% ipython --no-banner

In [1]: import numpy as np

In [2]: np.set_printoptions(suppress=True, linewidth=100)

In [3]: def tidy(a):
   ...:     return np.round(a, 1) + 0
   ...: 

In [4]: A = np.loadtxt("data.csv", delimiter=",")

In [5]: A
Out[5]: 
array([[ 1.,  0.,  3.,  2.],
       [ 2.,  0.,  0.,  3.],
       [ 0.,  3.,  3.,  2.],
       [-3.,  0.,  3., -4.]])

In [6]: r = np.linalg.matrix_rank(A)

In [7]: print(r)
3

In [8]: ns = np.linalg.svd(A)[2][r:].T

In [9]: print([int(np.linalg.matrix_rank(np.delete(A, i, axis=0))) for i in range(4)])
[3, 3, 2, 3]

In [10]: print(np.allclose(A @ ns, 0))
True

In [11]: tidy(ns @ ns.T)
Out[11]: 
array([[ 0.6,  0.2,  0.1, -0.4],
       [ 0.2,  0.1,  0. , -0.1],
       [ 0.1,  0. ,  0. ,  0. ],
       [-0.4, -0.1,  0. ,  0.3]])

In [12]: [int(np.linalg.matrix_rank(A[:i])) for i in range(1, len(A) + 1)]
Out[12]: [1, 2, 3, 3]

In [13]: ns.shape
Out[13]: (4, 1)

In [14]: tidy(A @ ns)
Out[14]: 
array([[0.],
       [0.],
       [0.],
       [0.]])

In [15]: np.kron(np.eye(2, dtype=int), A)
Out[15]: 
array([[ 1.,  0.,  3.,  2.,  0.,  0.,  0.,  0.],
       [ 2.,  0.,  0.,  3.,  0.,  0.,  0.,  0.],
       [ 0.,  3.,  3.,  2.,  0.,  0.,  0.,  0.],
       [-3.,  0.,  3., -4., -0.,  0.,  0., -0.],
       [ 0.,  0.,  0.,  0.,  1.,  0.,  3.,  2.],
       [ 0.,  0.,  0.,  0.,  2.,  0.,  0.,  3.],
       [ 0.,  0.,  0.,  0.,  0.,  3.,  3.,  2.],
       [-0.,  0.,  0., -0., -3.,  0.,  3., -4.]])

In [16]: print(tidy(np.linalg.det(A.T)))
0.0

In [17]: tidy(np.linalg.eigvals(A).sum().real)
Out[17]: np.float64(0.0)

In [18]: tidy(np.linalg.eigvals(A))
Out[18]: array([-2.2+1.2j, -2.2-1.2j,  0. +0.j ,  4.4+0.j ])

In [19]: tidy(np.poly(A))
Out[19]: array([  1.,   0., -13., -27.,   0.])

In [20]: print(tidy(np.linalg.det(A[::-1])))
0.0

In [21]: tidy(np.linalg.det(2 * A)), tidy(np.linalg.det(A))
Out[21]: (np.float64(0.0), np.float64(0.0))

In [22]: np.einsum("ij,ji->", A, A)
Out[22]: np.float64(26.0)

In [23]: Y = A / np.sqrt((A ** 2).mean(axis=1, keepdims=True))

In [24]: np.linalg.matrix_rank(A - A.mean(axis=1, keepdims=True))
Out[24]: np.int64(3)

In [25]: print(np.linalg.matrix_rank(Y) == np.linalg.matrix_rank(A))
True

In [26]: tidy(A - A.mean(axis=1, keepdims=True))
Out[26]: 
array([[-0.5, -1.5,  1.5,  0.5],
       [ 0.8, -1.2, -1.2,  1.8],
       [-2. ,  1. ,  1. ,  0. ],
       [-2. ,  1. ,  4. , -3. ]])

In [27]: tidy(Y[2])
Out[27]: array([0. , 1.3, 1.3, 0.9])

In [28]: feats = np.load("m.npy")

In [29]: feats
Out[29]: 
array([[1. , 0.7, 0.5, 0.3, 0.2, 0.2],
       [0.7, 1. , 0.7, 0.5, 0.3, 0.2],
       [0.5, 0.7, 1. , 0.7, 0.5, 0.3],
       [0.3, 0.5, 0.7, 1. , 0.7, 0.5],
       [0.2, 0.3, 0.5, 0.7, 1. , 0.7],
       [0.2, 0.2, 0.3, 0.5, 0.7, 1. ]])

In [30]: U, sv, VT = np.linalg.svd(A)

In [31]: np.argmax(sv[:-1] / (sv[1:] + 1e-6)) + 1
Out[31]: np.int64(3)

In [32]: tidy(sv)
Out[32]: array([6.8, 5.6, 2.2, 0. ])

In [33]: Y = U[:, :3] @ np.diag(sv[:3]) @ VT[:3]

In [34]: tidy(Y)
Out[34]: 
array([[ 1.,  0.,  3.,  2.],
       [ 2.,  0.,  0.,  3.],
       [ 0.,  3.,  3.,  2.],
       [-3.,  0.,  3., -4.]])

In [35]: tidy(np.linalg.norm(A - Y) / np.linalg.norm(A))
Out[35]: np.float64(0.0)

In [36]: print(tidy(np.abs(A - Y).max()))
0.0

In [37]: np.linalg.matrix_rank(A, rtol=0.05)
Out[37]: np.int64(3)

In [38]: data = np.load("arr.npy")

In [39]: data
Out[39]: 
array([[2, 1, 3, 1],
       [1, 2, 1, 3],
       [3, 1, 2, 1],
       [1, 3, 1, 2]])

In [40]: np.sort(np.abs(np.fft.fft(data[0]))), tidy(np.sort(np.linalg.svd(data, compute_uv=False)))
Out[40]: (array([1., 1., 3., 7.]), array([1., 1., 3., 7.]))

In [41]: (data @ data)[0]
Out[41]: array([15, 10, 14, 10])

In [42]: data @ np.ones(4)
Out[42]: array([7., 7., 7., 7.])

In [43]: print(np.allclose(feats @ feats.T, feats.T @ feats))
True

In [44]: np.trace(feats)
Out[44]: np.float64(6.0)

In [45]: np.allclose(feats, feats.T)
Out[45]: True

In [46]: J = np.array([[4, -4, 4, -4, -12, -4],
    ...:     [-5, 5, -5, 5, 15, 5],
    ...:     [-1, 1, -1, 1, 3, 1],
    ...:     [0, 0, 0, 0, 0, 0]])

In [47]: Y = J[0, 0] * J[1:] - np.outer(J[1:, 0], J[0])

In [48]: Y
Out[48]: 
array([[0, 0, 0, 0, 0, 0],
       [0, 0, 0, 0, 0, 0],
       [0, 0, 0, 0, 0, 0]])

In [49]: np.flatnonzero(~Y.round(6).any(axis=1))
Out[49]: array([0, 1, 2])

In [50]: tidy(J[:, 0] / J[0, 0])
Out[50]: array([ 1. , -1.2, -0.2,  0. ])

In [51]: gram = J.T @ J

In [52]: (J @ J.T).shape
Out[52]: (4, 4)

In [53]: np.allclose(gram, gram.T)
Out[53]: True

In [54]: np.linalg.matrix_rank(gram)
Out[54]: np.int64(1)

In [55]: print(tidy(np.linalg.svd(J, compute_uv=False) ** 2))
[588.   0.   0.   0.]

In [56]: U, sv, VT = np.linalg.svd(J)

In [57]: tidy(sv)
Out[57]: array([24.2,  0. ,  0. ,  0. ])

In [58]: np.argmax(sv[:-1] / (sv[1:] + 1e-6)) + 1
Out[58]: np.int64(1)

In [59]: Y = U[:, :1] @ np.diag(sv[:1]) @ VT[:1]

In [60]: np.linalg.matrix_rank(Y)
Out[60]: np.int64(1)

In [61]: r = np.linalg.matrix_rank(J)

In [62]: r
Out[62]: np.int64(1)

In [63]: ns = np.linalg.svd(J)[2][r:].T

In [64]: [int(np.linalg.matrix_rank(J[:i])) for i in range(1, len(J) + 1)]
Out[64]: [1, 1, 1, 1]

In [65]: np.linalg.matrix_rank(J.T @ J), np.linalg.matrix_rank(J @ J.T)
Out[65]: (np.int64(1), np.int64(1))

In [66]: tidy(ns @ ns.T)
Out[66]: 
array([[ 0.9,  0.1, -0.1,  0.1,  0.2,  0.1],
       [ 0.1,  0.9,  0.1, -0.1, -0.2, -0.1],
       [-0.1,  0.1,  0.9,  0.1,  0.2,  0.1],
       [ 0.1, -0.1,  0.1,  0.9, -0.2, -0.1],
       [ 0.2, -0.2,  0.2, -0.2,  0.4, -0.2],
       [ 0.1, -0.1,  0.1, -0.1, -0.2,  0.9]])

In [67]: M = np.loadtxt("case6.csv", delimiter=",")

In [68]: M
Out[68]: 
array([[ 0.,  5., -1.],
       [-2.,  3., -3.],
       [-2.,  3., -3.],
       [-3.,  2., -4.]])

In [69]: Y = M / np.sqrt((M ** 2).mean(axis=1, keepdims=True))

In [70]: tidy(np.linalg.norm(Y, axis=1))
Out[70]: array([1.7, 1.7, 1.7, 1.7])

In [71]: print(tidy(M - M.mean(axis=1, keepdims=True)))
[[-1.3  3.7 -2.3]
 [-1.3  3.7 -2.3]
 [-1.3  3.7 -2.3]
 [-1.3  3.7 -2.3]]

In [72]: np.linalg.matrix_rank(M, rtol=0.1)
Out[72]: np.int64(2)

In [73]: np.linalg.cond(M) > 100
Out[73]: np.True_

In [74]: U, sv, VT = np.linalg.svd(M)

In [75]: np.argmax(sv[:-1] / (sv[1:] + 1e-6)) + 1
Out[75]: np.int64(2)

In [76]: Y = U[:, :2] @ np.diag(sv[:2]) @ VT[:2]

In [77]: print(np.linalg.matrix_rank(M, rtol=0.05))
2

In [78]: np.linalg.matrix_rank(Y)
Out[78]: np.int64(2)

In [79]: tidy(Y)
Out[79]: 
array([[ 0.,  5., -1.],
       [-2.,  3., -3.],
       [-2.,  3., -3.],
       [-3.,  2., -4.]])

In [80]: tidy(np.linalg.norm(M - Y, 2)), tidy(sv[2])
Out[80]: (np.float64(0.0), np.float64(0.0))

In [81]: tidy(np.abs(M - Y).max())
Out[81]: np.float64(0.0)

In [82]: Z = np.array([[-4, 1, -2, 5], [3, 4, 2, -5], [0, -3, 5, -2], [0, 0, -1, 5]])

In [83]: rng = np.random.default_rng(6790)

In [84]: E = (rng.random((12, 4)) < 0.25) @ Z

In [85]: E
Out[85]: 
array([[ 0,  0, -1,  5],
       [ 0,  0,  0,  0],
       [ 0, -3,  5, -2],
       [ 0,  0, -1,  5],
       [ 0,  0, -1,  5],
       [ 0,  0,  0,  0],
       [ 0, -3,  4,  3],
       [ 0, -3,  5, -2],
       [ 0, -3,  5, -2],
       [ 3,  4,  2, -5],
       [ 3,  4,  1,  0],
       [ 3,  4,  2, -5]])

In [86]: Ac = E - E.mean(axis=0)

In [87]: U, sv, VT = np.linalg.svd(Ac, full_matrices=False)

In [88]: print(tidy(VT[0] * np.sign(VT[0, np.abs(VT[0]).argmax()])))
[-0.2 -0.2 -0.4  0.9]

In [89]: (np.sign(U[:, 0]) == np.sign(U[0, 0])).astype(int)
Out[89]: array([1, 1, 0, 1, 1, 1, 1, 0, 0, 0, 0, 0])

In [90]: U, sv, VT = np.linalg.svd(E)

In [91]: vecs = VT[:(sv > 1e-8).sum()]

In [92]: x = E[4] + 2 * E[0] + rng.integers(2) * np.eye(4)[1]

In [93]: x
Out[93]: array([ 0.,  0., -3., 15.])

In [94]: tidy(np.diag(vecs.T @ vecs))
Out[94]: array([0.4, 0.7, 0.9, 1. ])

In [95]: tidy(np.linalg.norm(x - vecs.T @ vecs @ x))
Out[95]: np.float64(0.0)

In [96]: Y = np.array([[-5]])

In [97]: Z = np.array([[2, 1], [1, 3]])

In [98]: F = np.block([[Y, np.array([[7, 3]])], [np.zeros((2, 1)), Z]])

In [99]: F
Out[99]: 
array([[-5.,  7.,  3.],
       [ 0.,  2.,  1.],
       [ 0.,  1.,  3.]])

In [100]: Q = F.astype(float).copy()

In [101]: for j in range(3):
     ...:     Q[:, j] -= Q[:, :j] @ (Q[:, :j].T @ Q[:, j])
     ...:     Q[:, j] /= np.linalg.norm(Q[:, j])
     ...: 

In [102]: print(tidy(Q))
[[-1.   0.   0. ]
 [ 0.   0.9 -0.4]
 [ 0.   0.4  0.9]]

In [103]: tidy(np.linalg.det(Q.T))
Out[103]: np.float64(-1.0)

In [104]: tidy(np.kron(np.eye(2, dtype=int), Q))
Out[104]: 
array([[-1. ,  0. ,  0. ,  0. ,  0. ,  0. ],
       [ 0. ,  0.9, -0.4,  0. ,  0. ,  0. ],
       [ 0. ,  0.4,  0.9,  0. ,  0. ,  0. ],
       [ 0. ,  0. ,  0. , -1. ,  0. ,  0. ],
       [ 0. ,  0. ,  0. ,  0. ,  0.9, -0.4],
       [ 0. ,  0. ,  0. ,  0. ,  0.4,  0.9]])

In [105]: print(tidy(np.linalg.eigvals(Q).sum().real))
0.8

In [106]: print(np.einsum("ij,ji->", Q, Q))
2.2

In [107]: tidy(np.linalg.det(Q[::-1]))
Out[107]: np.float64(1.0)

In [108]: tidy(np.linalg.eigvals(Q))
Out[108]: array([ 0.9+0.4j,  0.9-0.4j, -1. +0.j ])

In [109]: Y = np.linalg.inv(F)

In [110]: tidy(np.linalg.cond(F))
Out[110]: np.float64(9.5)

In [111]: print(tidy(Y))
[[-0.2  0.7  0. ]
 [ 0.   0.6 -0.2]
 [ 0.  -0.2  0.4]]

In [112]: (np.abs(Y) > 1e-9).astype(int)
Out[112]: 
array([[1, 1, 1],
       [0, 1, 1],
       [0, 1, 1]])

In [113]: tidy(np.linalg.slogdet(F)[0])
Out[113]: np.float64(-1.0)

In [114]: tidy(F @ Y)
Out[114]: 
array([[1., 0., 0.],
       [0., 1., 0.],
       [0., 0., 1.]])

In [115]: x = np.array([0, 2, 0])

In [116]: rhs = F @ x

In [117]: rhs
Out[117]: array([14.,  4.,  2.])

In [118]: tidy(np.linalg.solve(F, 5 * rhs))
Out[118]: array([ 0., 10.,  0.])

In [119]: tidy(np.linalg.solve(F.T, F[0]))
Out[119]: array([1., 0., 0.])

In [120]: mat = np.array([[3.0, -2.1, 0.5, 1.6],
     ...:     [2.9, -1.6, 0.3, 1.9],
     ...:     [3.1, -1.5, 0.1, 2.2],
     ...:     [2.5, -2.1, 0.0, 2.0],
     ...:     [0.7, 3.3, -0.5, -3.2],
     ...:     [1.0, 3.3, 0.0, -3.4],
     ...:     [0.7, 2.8, 0.2, -3.4],
     ...:     [0.8, 3.1, 0.0, -3.0],
     ...:     [3.6, 1.1, -1.8, -2.1],
     ...:     [3.1, 1.0, -0.5, -1.6],
     ...:     [2.8, 1.1, -1.3, -2.2],
     ...:     [2.9, 1.1, -1.1, -2.2]])

In [121]: gram = np.cov(mat, rowvar=False)

In [122]: tidy(gram)
Out[122]: 
array([[ 1.2, -1.7, -0.3,  1.5],
       [-1.7,  4.5, -0.4, -4.8],
       [-0.3, -0.4,  0.5,  0.7],
       [ 1.5, -4.8,  0.7,  5.4]])

In [123]: tidy(mat.std(axis=0))
Out[123]: array([1.1, 2. , 0.7, 2.2])

In [124]: tidy(np.median(mat, axis=0))
Out[124]: array([ 2.8,  1.1,  0. , -2.2])

In [125]: tidy(np.corrcoef(mat[:, 1], mat[:, 3])[0, 1])
Out[125]: np.float64(-1.0)

In [126]: tidy(np.polyfit(mat[:, 1], mat[:, 3], 1))
Out[126]: array([-1.1, -0.3])
